% ipython --no-banner

In [1]: import numpy as np

In [2]: from numpy import linalg as LA

In [3]: np.set_printoptions(precision=1, suppress=True, linewidth=100, floatmode="fixed")

In [4]: tidy = lambda a: np.round(a, 1) + 0

In [5]: rng = np.random.default_rng(63)

In [6]: E = np.triu(rng.random((5, 5)) < 0.5, 1).astype(int)

In [7]: E = E + E.T

In [8]: E
Out[8]: 
array([[0, 0, 1, 0, 1],
       [0, 0, 1, 1, 0],
       [1, 1, 0, 1, 1],
       [0, 1, 1, 0, 1],
       [1, 0, 1, 1, 0]])

In [9]: vec = np.array([1, 3, 3, 2, 1])

In [10]: rhs = E @ vec

In [11]: rhs
Out[11]: array([4, 5, 7, 7, 6])

In [12]: tidy(LA.solve(E.T, E[0]))
Out[12]: array([1.0, 0.0, 0.0, 0.0, 0.0])

In [13]: w, V = LA.eigh(E)

In [14]: tidy(V.T @ V)
Out[14]: 
array([[1.0, 0.0, 0.0, 0.0, 0.0],
       [0.0, 1.0, 0.0, 0.0, 0.0],
       [0.0, 0.0, 1.0, 0.0, 0.0],
       [0.0, 0.0, 0.0, 1.0, 0.0],
       [0.0, 0.0, 0.0, 0.0, 1.0]])

In [15]: np.abs(V[:, -1]).round(6).argmax()
Out[15]: np.int64(2)

In [16]: w, V = LA.eig(E)

In [17]: tidy(np.sort(LA.eigvals(E @ E)))
Out[17]: array([0.2, 0.4, 2.2, 2.6, 8.6])

In [18]: tidy(np.sort(LA.eigvals(E.T)))
Out[18]: array([-1.6, -1.5, -0.5,  0.6,  2.9])

In [19]: [round(float(LA.det(E[:i, :i])), 2) + 0 for i in range(1, 6)]
Out[19]: [0.0, 0.0, 0.0, 1.0, -2.0]

In [20]: cov = E.T @ E

In [21]: LA.matrix_rank(cov)
Out[21]: np.int64(5)

In [22]: tidy(LA.eigvalsh(cov)[::-1])
Out[22]: array([8.6, 2.6, 2.2, 0.4, 0.2])

In [23]: cov
Out[23]: 
array([[2, 1, 1, 2, 1],
       [1, 2, 1, 1, 2],
       [1, 1, 4, 2, 2],
       [2, 1, 2, 3, 1],
       [1, 2, 2, 1, 3]])

In [24]: np.trace(cov), (E ** 2).sum()
Out[24]: (np.int64(14), np.int64(14))

In [25]: tidy(LA.svd(E, compute_uv=False) ** 2)
Out[25]: array([8.6, 2.6, 2.2, 0.4, 0.2])

In [26]: m1 = np.load("test16.npy")

In [27]: tidy(m1)
Out[27]: 
array([[-0.4, -0.5,  0.2,  0.2,  0.7, -0.2,  0.1, -0.1],
       [ 0.2, -0.6, -0.4,  0.5, -0.3,  0.0, -0.1,  0.1],
       [-0.2,  0.0,  0.0,  0.1, -0.4, -0.5, -0.2, -0.7],
       [ 0.0, -0.5,  0.6, -0.3, -0.4, -0.2,  0.0,  0.3],
       [ 0.0,  0.3,  0.1,  0.4, -0.2, -0.4,  0.7,  0.2],
       [ 0.4,  0.2,  0.3,  0.4,  0.2, -0.4, -0.5,  0.3],
       [-0.8,  0.2,  0.0,  0.3, -0.2,  0.2, -0.3,  0.4],
       [-0.1,  0.0, -0.6, -0.4,  0.1, -0.6, -0.1,  0.3]])

In [28]: # keeps lengths

In [29]: def softmax(z):
    ...:     e = np.exp(z - z.max(axis=-1, keepdims=True))
    ...:     return e / e.sum(axis=-1, keepdims=True)
    ...: 

In [30]: tidy(softmax(m1).sum(axis=1))
Out[30]: array([1.0, 1.0, 1.0, 1.0, 1.0, 1.0, 1.0, 1.0])

In [31]: tidy(softmax(10 * m1[1]))
Out[31]: array([0.0, 0.0, 0.0, 1.0, 0.0, 0.0, 0.0, 0.0])

In [32]: tidy(softmax(m1[1] + 4))
Out[32]: array([0.2, 0.1, 0.1, 0.2, 0.1, 0.1, 0.1, 0.1])

In [33]: tidy(softmax(m1[1]))
Out[33]: array([0.2, 0.1, 0.1, 0.2, 0.1, 0.1, 0.1, 0.1])

In [34]: S = m1 @ m1.T / np.sqrt(8)

In [35]: tidy(softmax(S + np.triu(np.full(S.shape, -np.inf), 1)))
Out[35]: 
array([[1.0, 0.0, 0.0, 0.0, 0.0, 0.0, 0.0, 0.0],
       [0.4, 0.6, 0.0, 0.0, 0.0, 0.0, 0.0, 0.0],
       [0.3, 0.3, 0.4, 0.0, 0.0, 0.0, 0.0, 0.0],
       [0.2, 0.2, 0.2, 0.3, 0.0, 0.0, 0.0, 0.0],
       [0.2, 0.2, 0.2, 0.2, 0.3, 0.0, 0.0, 0.0],
       [0.2, 0.2, 0.2, 0.2, 0.2, 0.2, 0.0, 0.0],
       [0.1, 0.1, 0.1, 0.1, 0.1, 0.1, 0.2, 0.0],
       [0.1, 0.1, 0.1, 0.1, 0.1, 0.1, 0.1, 0.2]])

In [36]: tidy(softmax(S)[1] @ m1)
Out[36]: array([-0.1, -0.1,  0.0,  0.2, -0.1, -0.2,  0.0,  0.1])

In [37]: softmax(S).round(6).argmax(axis=1)
Out[37]: array([0, 1, 2, 3, 4, 5, 6, 7])

In [38]: cov = m1.T @ m1

In [39]: (m1 @ m1.T).shape
Out[39]: (8, 8)

In [40]: LA.matrix_rank(cov)
Out[40]: np.int64(8)

In [41]: tidy(LA.svd(m1, compute_uv=False) ** 2)
Out[41]: array([1.0, 1.0, 1.0, 1.0, 1.0, 1.0, 1.0, 1.0])

In [42]: tidy(np.diag(cov))
Out[42]: array([1.0, 1.0, 1.0, 1.0, 1.0, 1.0, 1.0, 1.0])

In [43]: tidy(np.trace(cov)), tidy((m1 ** 2).sum())
Out[43]: (np.float64(8.0), np.float64(8.0))

In [44]: np.allclose(cov, cov.T)
Out[44]: True

In [45]: tidy(cov)
Out[45]: 
array([[1.0, 0.0, 0.0, 0.0, 0.0, 0.0, 0.0, 0.0],
       [0.0, 1.0, 0.0, 0.0, 0.0, 0.0, 0.0, 0.0],
       [0.0, 0.0, 1.0, 0.0, 0.0, 0.0, 0.0, 0.0],
       [0.0, 0.0, 0.0, 1.0, 0.0, 0.0, 0.0, 0.0],
       [0.0, 0.0, 0.0, 0.0, 1.0, 0.0, 0.0, 0.0],
       [0.0, 0.0, 0.0, 0.0, 0.0, 1.0, 0.0, 0.0],
       [0.0, 0.0, 0.0, 0.0, 0.0, 0.0, 1.0, 0.0],
       [0.0, 0.0, 0.0, 0.0, 0.0, 0.0, 0.0, 1.0]])

In [46]: tidy(LA.eigvalsh(cov)[::-1])
Out[46]: array([1.0, 1.0, 1.0, 1.0, 1.0, 1.0, 1.0, 1.0])

In [47]: other = np.array([[-3, 1, 2],
    ...:     [-1, 2, -1],
    ...:     [-3, -2, -1],
    ...:     [1, -2, 2],
    ...:     [0, -2, -3],
    ...:     [2, -1, 0],
    ...:     [2, 3, 1],
    ...:     [3, -1, -1]])

In [48]: LA.matrix_rank(np.vstack([m1, other.T]))
Out[48]: np.int64(8)

In [49]: tidy(other.T @ m1.T)
Out[49]: 
array([[ 0.9,  2.1, -3.0, -0.9,  1.1, -2.9,  3.2,  1.4],
       [-2.7, -1.2,  0.8, -0.7,  2.4, -2.7, -1.8,  1.6],
       [-1.9,  3.2,  1.3,  0.1,  1.6, -0.6, -1.2, -1.2]])

In [50]: np.einsum("ij,ij->", m1, other)
ValueError: operands could not be broadcast together with remapped shapes [original->remapped]: (8,8)->(8,8) (8,3)->(8,3) 


In [51]: np.vstack([m1, other.T]).shape
Out[51]: (11, 8)

In [52]: LA.matrix_rank(m1 @ other)
Out[52]: np.int64(3)

In [53]: tidy(np.einsum("ik,kj->ij", m1, other))
Out[53]: 
array([[ 0.9, -2.7, -1.9],
       [ 2.1, -1.2,  3.2],
       [-3.0,  0.8,  1.3],
       [-0.9, -0.7,  0.1],
       [ 1.1,  2.4,  1.6],
       [-2.9, -2.7, -0.6],
       [ 3.2, -1.8, -1.2],
       [ 1.4,  1.6, -1.2]])

In [54]: data = np.loadtxt("x.csv", delimiter=",")

In [55]: data
Out[55]: 
array([[  3.0,   3.0,   2.0,   3.0,   0.0,   2.0,   2.0,  -2.0],
       [  0.0,   3.0,   0.0,   2.0,   0.0,   2.0,  -1.0,  -4.0],
       [ -1.0,   5.0,   1.0,   0.0,   1.0,   0.0,  -2.0,  -3.0],
       [ -2.0,   5.0,  -1.0,  -3.0,  -2.0,  -2.0,  -3.0,  -3.0],
       [  1.0,   5.0,  -3.0,  -3.0,  -4.0,  -3.0,  -1.0,  -2.0],
       [  1.0,   3.0,  -5.0,  -2.0,  -4.0,   0.0,   1.0,  -3.0],
       [  0.0,   4.0,  -7.0,  -5.0,  -4.0,   0.0,  -1.0,  -6.0],
       [  0.0,   1.0,  -4.0,  -3.0,  -5.0,  -1.0,  -3.0,  -4.0],
       [ -1.0,   2.0,  -3.0,  -6.0,  -5.0,   1.0,  -2.0,  -4.0],
       [ -2.0,   4.0,  -1.0,  -4.0,  -6.0,  -1.0,  -3.0,  -3.0],
       [ -5.0,   2.0,   1.0,  -5.0,  -7.0,   1.0,  -1.0,   0.0],
       [ -8.0,   5.0,   4.0,  -2.0,  -8.0,  -1.0,   0.0,   3.0],
       [-10.0,   7.0,   2.0,   0.0, -11.0,  -2.0,  -2.0,   0.0],
       [ -8.0,   4.0,   5.0,   3.0, -11.0,  -1.0,  -2.0,   3.0],
       [-11.0,   3.0,   6.0,   1.0,  -9.0,  -1.0,   1.0,   0.0],
       [-14.0,   2.0,   7.0,  -2.0, -10.0,  -3.0,   3.0,   0.0],
       [-15.0,  -1.0,   5.0,  -4.0, -11.0,  -3.0,   6.0,   2.0],
       [-13.0,   2.0,   6.0,  -2.0,  -8.0,   0.0,   4.0,   5.0],
       [-10.0,   0.0,   9.0,  -2.0, -11.0,  -2.0,   1.0,   2.0],
       [-11.0,   1.0,  11.0,  -1.0, -10.0,  -2.0,   3.0,   5.0],
       [-11.0,  -2.0,   8.0,  -1.0, -13.0,  -5.0,   0.0,   7.0],
       [-14.0,   0.0,   8.0,  -1.0, -13.0,  -8.0,   1.0,   9.0],
       [-12.0,  -1.0,   7.0,   1.0, -12.0,  -9.0,   1.0,   6.0],
       [-12.0,   0.0,   6.0,  -1.0, -11.0,  -8.0,   1.0,   5.0],
       [-13.0,  -3.0,   8.0,   0.0, -14.0,  -5.0,   4.0,   4.0],
       [-12.0,  -2.0,   6.0,   0.0, -14.0,  -3.0,   6.0,   6.0],
       [-11.0,   0.0,   6.0,  -1.0, -15.0,  -2.0,   9.0,   6.0],
       [ -9.0,   0.0,   9.0,   1.0, -17.0,  -2.0,   9.0,   5.0],
       [ -7.0,  -3.0,   8.0,   0.0, -17.0,   1.0,   8.0,   7.0],
       [ -6.0,  -4.0,   5.0,   1.0, -17.0,   0.0,  11.0,   4.0],
       [ -9.0,  -3.0,   6.0,   3.0, -18.0,   3.0,  10.0,   1.0],
       [-12.0,  -4.0,   3.0,   6.0, -18.0,   0.0,  10.0,   3.0],
       [-15.0,  -5.0,   3.0,   9.0, -15.0,  -2.0,  11.0,   2.0],
       [-12.0,  -2.0,   3.0,   7.0, -14.0,  -1.0,  10.0,   2.0],
       [-15.0,  -3.0,   1.0,   6.0, -11.0,  -1.0,  11.0,   5.0],
       [-17.0,   0.0,   0.0,   6.0, -14.0,   2.0,   8.0,   8.0]])

In [56]: other = np.c_[data[:, :1] @ np.array([[1]]), np.array([2, -2, -4, 3, 3, 3, -1, 1, -3, -3, -3, -4, -3, -2, -2, -2, -1, -4, -4, 3, 2, 3, 1, -2, -4, 0, 1, 0, -5, 2, 1, 3, 3, 1, 5, 5])]

In [57]: other
Out[57]: 
array([[  3.0,   2.0],
       [  0.0,  -2.0],
       [ -1.0,  -4.0],
       [ -2.0,   3.0],
       [  1.0,   3.0],
       [  1.0,   3.0],
       [  0.0,  -1.0],
       [  0.0,   1.0],
       [ -1.0,  -3.0],
       [ -2.0,  -3.0],
       [ -5.0,  -3.0],
       [ -8.0,  -4.0],
       [-10.0,  -3.0],
       [ -8.0,  -2.0],
       [-11.0,  -2.0],
       [-14.0,  -2.0],
       [-15.0,  -1.0],
       [-13.0,  -4.0],
       [-10.0,  -4.0],
       [-11.0,   3.0],
       [-11.0,   2.0],
       [-14.0,   3.0],
       [-12.0,   1.0],
       [-12.0,  -2.0],
       [-13.0,  -4.0],
       [-12.0,   0.0],
       [-11.0,   1.0],
       [ -9.0,   0.0],
       [ -7.0,  -5.0],
       [ -6.0,   2.0],
       [ -9.0,   1.0],
       [-12.0,   3.0],
       [-15.0,   3.0],
       [-12.0,   1.0],
       [-15.0,   5.0],
       [-17.0,   5.0]])

In [58]: tidy(LA.lstsq(data, other[:, 0])[0])
Out[58]: array([1.0, 0.0, 0.0, 0.0, 0.0, 0.0, 0.0, 0.0])

In [59]: tidy(LA.norm(LA.qr(data)[0].T @ other, axis=0) ** 2 / ((other ** 2).sum(axis=0) + 1e-12))
Out[59]: array([1.0, 0.5])

In [60]: LA.matrix_rank(np.c_[data, other])
Out[60]: np.int64(9)
